$ python3 -q
>>> import numpy as np
>>> from numpy import linalg as LA
>>> np.set_printoptions(precision=3, suppress=True, linewidth=160, legacy="1.25")
>>> M = np.loadtxt("run3.csv", delimiter=",")
>>> M
array([[1., 3., 1., 3., 3., 3., 1., 2.],
       [3., 1., 3., 1., 3., 3., 3., 1.],
       [1., 3., 1., 3., 1., 3., 3., 3.],
       [3., 1., 3., 1., 3., 1., 3., 3.],
       [3., 3., 1., 3., 1., 3., 1., 3.],
       [3., 3., 3., 1., 3., 1., 3., 1.],
       [1., 3., 3., 3., 1., 3., 1., 3.],
       [2., 1., 3., 3., 3., 1., 3., 1.]])
>>> x0 = np.array([8, 6, 5, 6, -3, 5, -6, -8])
>>> rhs = M @ x0
>>> beta, lr = np.zeros(8), 1 / LA.norm(M, 2) ** 2
>>> for i in range(60):
...     beta -= lr * M.T @ (M @ beta - rhs)
...     if i % 10 == 0: print(i, round(LA.norm(M @ beta - rhs), 3))
... 
0 33.386
10 26.756
20 23.405
30 20.814
40 18.606
50 16.691
>>> np.round(LA.cond(M), 3)
11.78
>>> F = np.loadtxt("test13.csv", delimiter=",")
>>> print(F)
[[-0.414  0.954 -0.501  0.501  0.11  -0.892 -0.8  ]
 [ 0.47  -0.919  0.635 -0.782 -0.139  0.31   0.874]
 [ 0.139  0.11   0.3   -0.585 -0.05  -0.818  0.414]
 [ 0.226 -0.869  0.217 -0.04  -0.05   0.914  0.485]
 [ 0.967 -1.     0.996 -1.    -0.523 -0.508  1.   ]
 [-0.635  0.998 -0.701  0.598  0.178 -0.997 -0.95 ]
 [ 0.02   0.551  0.159 -0.478 -0.02  -0.912  0.139]
 [ 0.907 -0.999  0.982 -0.999 -0.405 -0.611  0.999]
 [-0.09   0.462 -0.09   0.03   0.02  -0.508 -0.207]
 [ 0.766 -0.998  0.89  -0.951 -0.264  0.887  0.99 ]
 [ 0.235 -0.961  0.119  0.345 -0.04   0.994  0.446]
 [-0.84   0.998 -0.951  0.991  0.327 -0.217 -0.997]
 [-0.629  0.508 -0.89   0.992  0.235  0.998 -0.975]]
>>> f, g = F[6], F[0]
>>> round(f @ g, 3)
0.898
>>> print(np.round(f @ f, 3))
1.409
>>> p = (f @ g) / (f @ f) * f
>>> LA.matrix_rank(np.outer(f, g))
1
>>> x0 = np.array([2, -2, 1, -2, -1, -1, -1])
>>> rhs = F @ x0
>>> beta, lr = np.zeros(7), 1 / LA.norm(F, 2) ** 2
>>> for i in range(50):
...     beta -= lr * F.T @ (F @ beta - rhs)
...     if i % 10 == 0: print(i, round(LA.norm(F @ beta - rhs), 3))
... 
0 2.938
10 1.051
20 0.967
30 0.898
40 0.838
>>> round(LA.cond(F), 3)
167.833
>>> arr = np.loadtxt("w.csv", delimiter=",")
>>> arr
array([[ -7.694,  -7.538,  -9.767,  -1.859,  -6.069,  -8.491,  -6.095],
       [ -6.785,  -9.415,  -9.499,   1.105,  -6.125,  -8.192,  -5.892],
       [ -5.797,  -9.857,  -8.796,   0.335,  -5.395,  -9.624,  -6.427],
       [ -6.631, -10.374,  -8.506,  -1.251,  -5.723,  -9.564,  -6.751],
       [ -6.013,  -9.806,  -8.93 ,  -1.251,  -6.039,  -7.958,  -6.394],
       [ -6.621,  -8.728,  -9.629,   0.594,  -5.413,  -7.781,  -5.886],
       [ -5.427,  -8.457, -10.083,   0.011,  -4.932,  -8.903,  -5.139],
       [ -5.191,  -8.503,  -9.747,   1.482,  -6.681,  -8.46 ,  -6.699],
       [ -5.661, -10.71 ,  -9.82 ,  -0.177,  -7.066,  -8.792,  -5.604],
       [ -5.383,  -8.621, -10.175,  -0.203,  -4.972,  -9.46 ,  -6.969],
       [ -6.842,  -7.524, -10.815,   0.697,  -6.243,  -9.538,  -6.633],
       [ -6.396,  -8.998,  -8.104,   0.263,  -5.629, -10.426,  -5.156],
       [ -5.402,  -7.91 ,  -9.678,   0.045,  -5.577,  -8.848,  -5.897],
       [ -5.433,  -9.199,  -8.373,  -0.954,  -5.565,  -7.947,  -5.856],
       [ -6.927,  -9.938,  -7.52 ,  -0.574,  -5.649,  -9.741,  -5.993],
       [ -5.653,  -9.157,  -8.847,  -0.205,  -6.002, -10.237,  -5.415],
       [ -6.337,  -8.32 ,  -8.646,   2.487,  -6.743,  -9.684,  -7.036],
       [ -6.167, -10.687,  -9.477,  -0.357,  -6.915,  -8.681,  -7.752],
       [ -6.472,  -8.77 , -10.413,  -0.802,  -6.226,  -9.516,  -5.113],
       [ -6.599,  -8.173,  -8.074,  -1.086,  -5.87 ,  -9.578,  -7.195],
       [ -4.755,  -8.638, -10.465,  -1.155,  -6.302,  -8.908,  -6.539],
       [ -6.778,  -9.592,  -9.957,  -0.531,  -7.541,  -8.568,  -6.041],
       [ -5.031, -10.117,  -8.916,  -0.568,  -6.594,  -9.886,  -8.287],
       [ -6.301, -10.061,  -8.477,   0.996,  -7.345,  -8.753,  -5.523],
       [ -5.52 , -10.216,  -8.453,  -0.503,  -6.02 ,  -6.773,  -4.86 ]])
>>> other = np.c_[arr[:, :2] @ np.array([[3, -1], [4, -4]]), np.array([1, 2, 0, 2, 1, 1, 1, 0, 0, 2, 2, 2, 1, 2, 1, 2, 0, 0, 1, 1, 2, 0, 1, 1, 2])]
>>> other
array([[-53.234,  37.846,   1.   ],
       [-58.015,  44.445,   2.   ],
       [-56.819,  45.225,   0.   ],
       [-61.389,  48.127,   2.   ],
       [-57.263,  45.237,   1.   ],
       [-54.775,  41.533,   1.   ],
       [-50.109,  39.255,   1.   ],
       [-49.585,  39.203,   0.   ],
       [-59.823,  48.501,   0.   ],
       [-50.633,  39.867,   2.   ],
       [-50.622,  36.938,   2.   ],
       [-55.18 ,  42.388,   2.   ],
       [-47.846,  37.042,   1.   ],
       [-53.095,  42.229,   2.   ],
       [-60.533,  46.679,   1.   ],
       [-53.587,  42.281,   2.   ],
       [-52.291,  39.617,   0.   ],
       [-61.249,  48.915,   0.   ],
       [-54.496,  41.552,   1.   ],
       [-52.489,  39.291,   1.   ],
       [-48.817,  39.307,   2.   ],
       [-58.702,  45.146,   0.   ],
       [-55.561,  45.499,   1.   ],
       [-59.147,  46.545,   1.   ],
       [-57.424,  46.384,   2.   ]])
>>> np.round(LA.norm(other - arr @ LA.lstsq(arr, other)[0], axis=0), 3) + 0
array([0.   , 0.   , 3.368])
>>> LA.matrix_rank(other)
3
>>> LA.norm(LA.qr(arr)[0].T @ other, axis=0) ** 2 / ((other ** 2).sum(axis=0) + 1e-12)
array([1.   , 1.   , 0.753])
>>> U, sigma, vt = LA.svd(arr)
>>> np.argmax(sigma[:-1] / (sigma[1:] + 1e-6)) + 1
1
>>> other = U[:, :1] @ np.diag(sigma[:1]) @ vt[:1]
>>> round(float(LA.norm(arr - other) / LA.norm(arr)), 3)
0.108
>>> M.reshape(2, -1)
array([[1., 3., 1., 3., 3., 3., 1., 2., 3., 1., 3., 1., 3., 3., 3., 1., 1., 3., 1., 3., 1., 3., 3., 3., 3., 1., 3., 1., 3., 1., 3., 3.],
       [3., 3., 1., 3., 1., 3., 1., 3., 3., 3., 3., 1., 3., 1., 3., 1., 1., 3., 3., 3., 1., 3., 1., 3., 2., 1., 3., 3., 3., 1., 3., 1.]])
>>> t3 = M.reshape(8, 2, -1)
>>> t3.sum(axis=1)
array([[4., 6., 2., 5.],
       [6., 4., 6., 2.],
       [2., 6., 4., 6.],
       [6., 2., 6., 4.],
       [4., 6., 2., 6.],
       [6., 4., 6., 2.],
       [2., 6., 4., 6.],
       [5., 2., 6., 4.]])
>>> t3[:, 0]
array([[1., 3., 1., 3.],
       [3., 1., 3., 1.],
       [1., 3., 1., 3.],
       [3., 1., 3., 1.],
       [3., 3., 1., 3.],
       [3., 3., 3., 1.],
       [1., 3., 3., 3.],
       [2., 1., 3., 3.]])
>>> np.einsum("ihd,jhd->hij", t3, t3).shape
(2, 8, 8)
>>> np.swapaxes(t3, 1, 2)[6]
array([[1., 1.],
       [3., 3.],
       [3., 1.],
       [3., 3.]])
>>> sigma = 3 * 0.5 ** np.arange(7)
>>> rng = np.random.default_rng(19)
>>> K = rng.normal(size=(15, 7)) * rng.permutation(sigma)
>>> print(K)
[[-0.017  0.746  0.078 -0.927  0.063 -4.35   0.223]
 [-0.026  0.474  0.082 -1.151  0.05   1.026 -0.242]
 [ 0.094  0.601 -0.222 -1.482  0.03   0.936 -0.273]
 [ 0.057  0.073 -0.162 -0.562 -0.017 -4.66  -0.312]
 [-0.085 -0.22   0.115 -1.929  0.03  -3.548 -0.061]
 [-0.024 -0.909 -0.103 -1.838  0.028  0.139  0.45 ]
 [-0.069  0.82  -0.015  0.608 -0.018  4.641  0.52 ]
 [ 0.05   0.195 -0.438  0.834 -0.003 -0.402  0.163]
 [ 0.056  0.2   -0.087 -1.167  0.035  3.296  0.205]
 [ 0.021 -0.338 -0.232  1.419  0.057 -5.483 -0.269]
 [ 0.047  0.801 -0.12   3.38   0.131  2.866 -0.048]
 [-0.065  0.608  0.333  1.371 -0.101  3.416 -0.249]
 [-0.103  0.24  -0.508  0.17   0.095  3.115  1.02 ]
 [ 0.031 -0.737  0.115  1.019 -0.055 -5.25  -0.14 ]
 [-0.033 -0.297 -0.035  1.131  0.056  4.278 -0.197]]
>>> Xs = K - K.mean(axis=0)
>>> U, sigma, vt = LA.svd(Xs, full_matrices=False)
>>> LA.matrix_rank(Xs)
7
>>> np.abs(vt[0]).argmax()
5
>>> print(np.round(sigma ** 2 / (sigma ** 2).sum(), 3) + 0)
[0.844 0.131 0.015 0.008 0.002 0.    0.   ]
>>> x0 = np.array([1, -2, 2, -1, -1, 1, -3])
>>> h1 = np.maximum(K @ x0, 0)
>>> K * (h1 > 1e-9)[:, None]
array([[-0.   ,  0.   ,  0.   , -0.   ,  0.   , -0.   ,  0.   ],
       [-0.026,  0.474,  0.082, -1.151,  0.05 ,  1.026, -0.242],
       [ 0.094,  0.601, -0.222, -1.482,  0.03 ,  0.936, -0.273],
       [ 0.   ,  0.   , -0.   , -0.   , -0.   , -0.   , -0.   ],
       [-0.   , -0.   ,  0.   , -0.   ,  0.   , -0.   , -0.   ],
       [-0.024, -0.909, -0.103, -1.838,  0.028,  0.139,  0.45 ],
       [-0.069,  0.82 , -0.015,  0.608, -0.018,  4.641,  0.52 ],
       [ 0.   ,  0.   , -0.   ,  0.   , -0.   , -0.   ,  0.   ],
       [ 0.056,  0.2  , -0.087, -1.167,  0.035,  3.296,  0.205],
       [ 0.   , -0.   , -0.   ,  0.   ,  0.   , -0.   , -0.   ],
       [ 0.   ,  0.   , -0.   ,  0.   ,  0.   ,  0.   , -0.   ],
       [-0.065,  0.608,  0.333,  1.371, -0.101,  3.416, -0.249],
       [-0.   ,  0.   , -0.   ,  0.   ,  0.   ,  0.   ,  0.   ],
       [ 0.   , -0.   ,  0.   ,  0.   , -0.   , -0.   , -0.   ],
       [-0.033, -0.297, -0.035,  1.131,  0.056,  4.278, -0.197]])
>>> h1
array([0.   , 2.045, 1.654, 0.   , 0.   , 2.187, 0.754, 0.   , 3.291, 0.   , 0.   , 2.28 , 0.   , 0.   , 4.174])
>>> def softmax(z):
...     e = np.exp(z - z.max(axis=-1, keepdims=True))
...     return e / e.sum(axis=-1, keepdims=True)
... 
>>> softmax(K[5])
array([0.158, 0.065, 0.146, 0.026, 0.166, 0.186, 0.254])
>>> softmax(K[5] + -2)
array([0.158, 0.065, 0.146, 0.026, 0.166, 0.186, 0.254])
>>> np.round(softmax(10 * K[5]), 3) + 0
array([0.008, 0.   , 0.004, 0.   , 0.014, 0.041, 0.933])
>>> att = K @ K.T / np.sqrt(7)
>>> softmax(att).round(6).argmax(axis=1)
array([ 9,  8,  8,  9,  3,  5,  6,  9,  6,  9, 10,  6,  6,  9,  6])
>>> E = np.loadtxt("sample18.csv", delimiter=",")
>>> E
array([[-1.411,  5.894,  0.647, -0.817, -1.218],
       [ 2.312, -0.195,  0.155,  5.342,  2.136],
       [-3.099,  3.782,  1.588, -1.549, -1.562],
       [-3.822,  4.527,  0.561,  0.381, -1.494],
       [ 0.998,  0.577,  2.276,  5.251,  3.176],
       [-0.951, -0.906,  1.507,  6.608,  2.867],
       [ 2.964,  0.276,  0.617,  5.926,  2.014],
       [ 0.202,  0.947,  1.836,  6.624,  3.074],
       [ 0.664,  0.14 ,  1.085,  5.553,  1.482],
       [-2.864,  3.007,  0.642, -0.185, -0.147],
       [-1.951,  5.023,  1.436,  0.343, -1.983],
       [ 0.924,  0.042,  1.296,  5.095,  2.575],
       [-1.557,  4.082,  2.152, -1.299, -2.63 ],
       [-2.037,  2.378,  0.785,  0.902, -0.545],
       [-1.657,  3.237, -0.443, -1.893, -0.894],
       [-1.404,  6.351,  0.377, -1.962, -0.811],
       [ 0.548,  0.596,  1.359,  6.592,  1.025],
       [-0.717,  2.884,  0.722, -1.164, -3.501]])
>>> idx = E[:, 4] > np.median(E[:, 4])
>>> f = E[idx].mean(axis=0) - E[~idx].mean(axis=0)
>>> idx.astype(int)
array([0, 1, 0, 0, 1, 1, 1, 1, 1, 1, 0, 1, 0, 0, 0, 0, 1, 0])
>>> f
array([ 2.495, -3.742,  0.328,  5.985,  3.649])
>>> print(((E - E.mean(axis=0)) @ f > 0).astype(int))
[0 1 0 0 1 1 1 1 1 0 0 1 0 0 0 0 1 0]
>>> feats = np.loadtxt("arr.csv", delimiter=",")
>>> feats
array([[-2.136,  1.419, -1.592,  4.188, -2.051, -4.01 ],
       [-2.863,  1.088,  0.576, -0.684,  0.134, -0.629],
       [-1.295,  2.131,  1.806,  1.862,  1.673,  1.229],
       [ 1.559,  1.568, -2.615, -1.712,  3.61 ,  0.809],
       [ 0.484,  1.395,  1.043,  1.821, -0.206,  0.406],
       [-3.884, -6.757, -0.047, -2.148,  0.387,  2.29 ],
       [ 4.632, -3.536,  2.39 ,  3.229,  0.724, -0.752],
       [-1.91 ,  2.832, -2.139, -1.354, -0.425,  1.741],
       [-1.435, -2.594,  0.685, -0.008,  5.497,  1.657],
       [ 1.405,  1.619,  1.855, -2.889,  2.597,  2.161],
       [-1.743, -1.854,  1.484,  3.195, -3.214, -2.462],
       [-2.726, -0.874,  2.151, -0.579,  0.669,  3.448],
       [-5.927,  2.779,  3.554, -0.504,  0.316, -0.353],
       [ 0.068,  0.927,  1.156,  4.058,  1.241,  2.57 ],
       [-0.695,  2.157,  0.427,  3.207,  3.698,  3.303],
       [-0.869, -2.966,  2.833, -0.766,  4.536, -2.163],
       [-0.958,  0.95 , -0.516,  2.647, -0.133,  0.244],
       [ 0.137,  1.316,  0.683,  1.021,  0.934, -2.485],
       [ 3.835, -0.977,  2.068,  0.608,  0.61 , -0.35 ],
       [-2.133, -1.503, -1.048, -0.079, -2.639,  0.449],
       [-3.956,  0.433,  3.581,  4.311,  4.933,  2.315],
       [-2.431, -3.515,  3.234, -1.321,  1.119,  2.49 ],
       [ 0.96 , -3.589,  3.664, -1.892,  2.344, -3.165],
       [ 0.214, -2.31 , -0.024,  0.841, -1.368,  1.224]])
>>> W2 = feats[[15, 18]].astype(float)
>>> for _ in range(3):
...     idx = LA.norm(feats[:, None] - W2, axis=-1).argmin(axis=1)
...     W2 = np.array([feats[idx == j].mean(axis=0) for j in range(2)])
... 
>>> idx
array([1, 1, 1, 1, 1, 0, 1, 1, 0, 1, 1, 0, 0, 1, 1, 0, 1, 1, 1, 1, 0, 0, 0, 1])
>>> W2[1] - W2[0]
array([ 2.446,  2.587, -2.11 ,  1.611, -2.151, -0.599])
>>> print(W2)
[[-2.534 -2.135  2.457 -0.363  2.475  0.815]
 [-0.087  0.451  0.347  1.247  0.324  0.216]]
